% ipython --no-banner

In [1]: import numpy as np

In [2]: from numpy import linalg as LA

In [3]: np.set_printoptions(suppress=True, linewidth=160)

In [4]: r0 = np.array([-2, 2, 2, 2, -1]) + 0.5

In [5]: W0 = np.eye(5) - 2 * np.outer(r0, r0) / (r0 @ r0)

In [6]: W0.round(1)
Out[6]: 
array([[ 0.8,  0.4,  0.4,  0.4, -0.1],
       [ 0.4,  0.4, -0.6, -0.6,  0.1],
       [ 0.4, -0.6,  0.4, -0.6,  0.1],
       [ 0.4, -0.6, -0.6,  0.4,  0.1],
       [-0.1,  0.1,  0.1,  0.1,  1. ]])

In [7]: # columns are unit length and at right angles

In [8]: x0 = np.array([-2, -6, -3, 9, 6])

In [9]: round(float(LA.det(W0)), 1)
Out[9]: -1.0

In [10]: np.round(W0.T @ (W0 @ x0), 1)
Out[10]: array([-2., -6., -3.,  9.,  6.])

In [11]: np.round(LA.inv(W0), 1)
Out[11]: 
array([[ 0.8,  0.4,  0.4,  0.4, -0.1],
       [ 0.4,  0.4, -0.6, -0.6,  0.1],
       [ 0.4, -0.6,  0.4, -0.6,  0.1],
       [ 0.4, -0.6, -0.6,  0.4,  0.1],
       [-0.1,  0.1,  0.1,  0.1,  1. ]])

In [12]: 5 - LA.matrix_rank(W0 - np.eye(5), tol=1e-8)
Out[12]: np.int64(4)

In [13]: ev, evecs = LA.eigh(W0)

In [14]: np.round(LA.svd(W0, compute_uv=False), 1)
Out[14]: array([1., 1., 1., 1., 1.])

In [15]: np.round(evecs.T @ W0 @ evecs, 1) + 0
Out[15]: 
array([[-1.,  0.,  0.,  0.,  0.],
       [ 0.,  1.,  0.,  0.,  0.],
       [ 0.,  0.,  1.,  0.,  0.],
       [ 0.,  0.,  0.,  1.,  0.],
       [ 0.,  0.,  0.,  0.,  1.]])

In [16]: np.round(LA.eigvalsh(W0 @ W0), 1)
Out[16]: array([1., 1., 1., 1., 1.])

In [17]: np.unique(ev.round(6) + 0, return_counts=True)[1]
Out[17]: array([1, 4])

In [18]: (ev > 1e-8).sum(), (ev < -1e-8).sum()
Out[18]: (np.int64(4), np.int64(1))

In [19]: round(ev.sum(), 1), np.trace(W0)
Out[19]: (np.float64(3.0), np.float64(3.0))

In [20]: np.round(evecs @ np.diag(ev) @ evecs.T, 1)
Out[20]: 
array([[ 0.8,  0.4,  0.4,  0.4, -0.1],
       [ 0.4,  0.4, -0.6, -0.6,  0.1],
       [ 0.4, -0.6,  0.4, -0.6,  0.1],
       [ 0.4, -0.6, -0.6,  0.4,  0.1],
       [-0.1,  0.1,  0.1,  0.1,  1. ]])
